% python3 -q
>>> import numpy as np
>>> from numpy import linalg as LA
>>> np.set_printoptions(precision=1, suppress=True, linewidth=100)
>>> A = np.load("data.npy")
>>> A.round(1) + 0
array([[1. , 0.2, 0. , 0. , 0. , 0. , 0. ],
       [0.2, 1. , 0.2, 0. , 0. , 0. , 0. ],
       [0. , 0.2, 1. , 0.2, 0. , 0. , 0. ],
       [0. , 0. , 0.2, 1. , 0.2, 0. , 0. ],
       [0. , 0. , 0. , 0.2, 1. , 0.2, 0. ],
       [0. , 0. , 0. , 0. , 0.2, 1. , 0.2],
       [0. , 0. , 0. , 0. , 0. , 0.2, 1. ]])
>>> vals, V = LA.eigh(A)
>>> LA.eigvalsh(A @ A)
array([0.5, 0.5, 0.7, 0.9, 1.2, 1.7, 2.1])
>>> (vals > 1e-8).sum(), (vals < -1e-8).sum()
(np.int64(7), np.int64(0))
>>> LA.svd(A, compute_uv=False)
array([1.4, 1.3, 1.1, 0.9, 0.8, 0.7, 0.7])
>>> np.unique(vals.round(6) + 0, return_counts=True)[1]
array([1, 1, 1, 1, 1, 1, 1])
>>> other = A / np.sqrt((A ** 2).mean(axis=1, keepdims=True))
>>> other[6].round(1) + 0
array([0. , 0. , 0. , 0. , 0.1, 0.5, 2.6])
>>> np.round(A - A.mean(axis=1, keepdims=True), 1) + 0
array([[ 0.8,  0. , -0.1, -0.2, -0.2, -0.2, -0.2],
       [ 0. ,  0.8,  0. , -0.2, -0.2, -0.2, -0.2],
       [-0.2,  0. ,  0.8,  0. , -0.2, -0.2, -0.2],
       [-0.2, -0.2,  0. ,  0.8,  0. , -0.2, -0.2],
       [-0.2, -0.2, -0.2,  0. ,  0.8,  0. , -0.2],
       [-0.2, -0.2, -0.2, -0.2,  0. ,  0.8,  0. ],
       [-0.2, -0.2, -0.2, -0.2, -0.1,  0. ,  0.8]])
>>> LA.matrix_rank(other) == LA.matrix_rank(A)
np.True_
>>> r0 = np.array([0, 2, 2, 1, 1, 2, 2])
>>> other = A + np.outer(r0, np.eye(7)[6])
>>> LA.matrix_rank(LA.inv(other) - LA.inv(A), tol=1e-8)
np.int64(1)
>>> LA.matrix_rank(other - A)
np.int64(1)
>>> round(LA.det(other) / LA.det(A), 1), np.round(1 + LA.solve(A, r0)[6], 1)
(np.float64(2.7), np.float64(2.7))
>>> rng = np.random.default_rng(419636)
>>> labels = rng.permutation(7)
>>> labels
array([1, 0, 6, 4, 3, 2, 5])
>>> other = A[labels][:, labels]
>>> np.diag(other)
array([1., 1., 1., 1., 1., 1., 1.])
>>> round(LA.det(other), 1), np.round(LA.det(A[labels]), 1)
(np.float64(0.8), np.float64(0.8))
>>> other.round(1) + 0
array([[1. , 0.2, 0. , 0. , 0. , 0.2, 0. ],
       [0.2, 1. , 0. , 0. , 0. , 0. , 0. ],
       [0. , 0. , 1. , 0. , 0. , 0. , 0.2],
       [0. , 0. , 0. , 1. , 0.2, 0. , 0.2],
       [0. , 0. , 0. , 0.2, 1. , 0.2, 0. ],
       [0.2, 0. , 0. , 0. , 0.2, 1. , 0. ],
       [0. , 0. , 0.2, 0.2, 0. , 0. , 1. ]])
